% python3 -q
>>> import numpy as np
>>> import numpy.linalg as la
>>> np.set_printoptions(suppress=True, linewidth=120)
>>> data = np.loadtxt("block6.csv", delimiter=",")
>>> print(data)
[[ 3.  1.  0.  2.]
 [ 2.  0.  2.  1.]
 [ 0.  3.  2.  2.]
 [ 1.  1. -2.  1.]]
>>> print(np.abs(np.diag(la.qr(data)[1])) > 1e-9)
[ True  True  True False]
>>> print(np.round(data @ la.pinv(data) @ data, 2) + 0)
[[ 3.  1.  0.  2.]
 [ 2.  0.  2.  1.]
 [ 0.  3.  2.  2.]
 [ 1.  1. -2.  1.]]
>>> F = np.load("run12.npy")
>>> print(F.round(2))
[[0.5  0.   0.5 ]
 [0.   1.   0.  ]
 [0.33 0.33 0.33]]
>>> r = la.matrix_rank(F)
>>> print(r)
2
>>> ns = la.svd(F)[2][r:].T
>>> print(np.allclose(F @ ns, 0))
True
>>> print([int(la.matrix_rank(np.delete(F, i, axis=0))) for i in range(3)])
[2, 2, 2]
>>> print(la.matrix_rank(F.T @ F), la.matrix_rank(F @ F.T))
2 2
>>> print(np.round(F @ ns, 2) + 0)
[[0.]
 [0.]
 [0.]]
>>> print(ns.shape)
(3, 1)
>>> print(np.round(la.matrix_power(F, 100), 2) + 0)
[[0. 1. 0.]
 [0. 1. 0.]
 [0. 1. 0.]]
>>> p = np.eye(3)[0]
>>> for _ in range(5):
...     p = p @ F
...     print(p.round(2))
... 
[0.5 0.  0.5]
[0.42 0.17 0.42]
[0.35 0.31 0.35]
[0.29 0.42 0.29]
[0.24 0.52 0.24]
>>> U, s, VT = la.svd(F)
>>> print(s.round(2) + 0)
[1.08 0.82 0.  ]
>>> print(np.argmax(s[:-1] / (s[1:] + 1e-6)) + 1)
2
>>> B = U[:, :2] @ np.diag(s[:2]) @ VT[:2]
>>> print(la.matrix_rank(F, rtol=0.05))
2
>>> print(round(float(la.norm(F - B) / la.norm(F)), 2))
0.0
>>> print(B.round(2) + 0)
[[0.5  0.   0.5 ]
 [0.   1.   0.  ]
 [0.33 0.33 0.33]]
>>> X = np.load("case8.npy")
>>> print(X)
[[1. 0.]
 [0. 1.]]
>>> vec = np.array([3, 1])
>>> print(np.round(np.sort(np.abs(np.degrees(np.angle(la.eigvals(X))))), 2))
[0. 0.]
>>> print([p for p in range(1, 25) if np.allclose(la.matrix_power(X, p), np.eye(2))])
[1, 2, 3, 4, 5, 6, 7, 8, 9, 10, 11, 12, 13, 14, 15, 16, 17, 18, 19, 20, 21, 22, 23, 24]
>>> print(np.round(np.abs(la.eigvals(X)), 2))
[1. 1.]
>>> vec = np.array([2, 2])
>>> target = X @ vec
>>> b, lr = np.zeros(2), 1 / la.norm(X, 2) ** 2
>>> for i in range(50):
...     b -= lr * X.T @ (X @ b - target)
...     if i % 10 == 0: print(i, round(la.norm(X @ b - target), 2))
... 
0 0.0
10 0.0
20 0.0
30 0.0
40 0.0
>>> print(round(la.cond(X), 2))
1.0
>>> E = np.load("sample5.npy")
>>> print(E)
[[ 0.25  0.35  0.05 -0.25]
 [ 0.35  0.49  0.07 -0.35]
 [ 0.05  0.07  0.01 -0.05]
 [-0.25 -0.35 -0.05  0.25]]
>>> vals, vecs = la.eigvalsh(E)
Traceback (most recent call last):
  File "<python-input-40>", line 1, in <module>
    vals, vecs = la.eigvalsh(E)
    ^^^^^^^^^^
ValueError: too many values to unpack (expected 2)
>>> vals, vecs = la.eigh(E)
>>> print(np.round(vecs.T @ vecs, 2) + 0)
[[1. 0. 0. 0.]
 [0. 1. 0. 0.]
 [0. 0. 1. 0.]
 [0. 0. 0. 1.]]
>>> print(np.abs(vecs[:, -1]).round(6).argmax())
1
>>> print(np.round(la.eigvalsh(E @ E), 2) + 0)
[0. 0. 0. 1.]
>>> print(np.unique(vals.round(6) + 0, return_counts=True)[1])
[3 1]
>>> print(np.round(la.eigvalsh(E + 5 * np.eye(4)), 2))
[5. 5. 5. 6.]
>>> print(np.round(la.svd(E, compute_uv=False), 2) + 0)
[1. 0. 0. 0.]
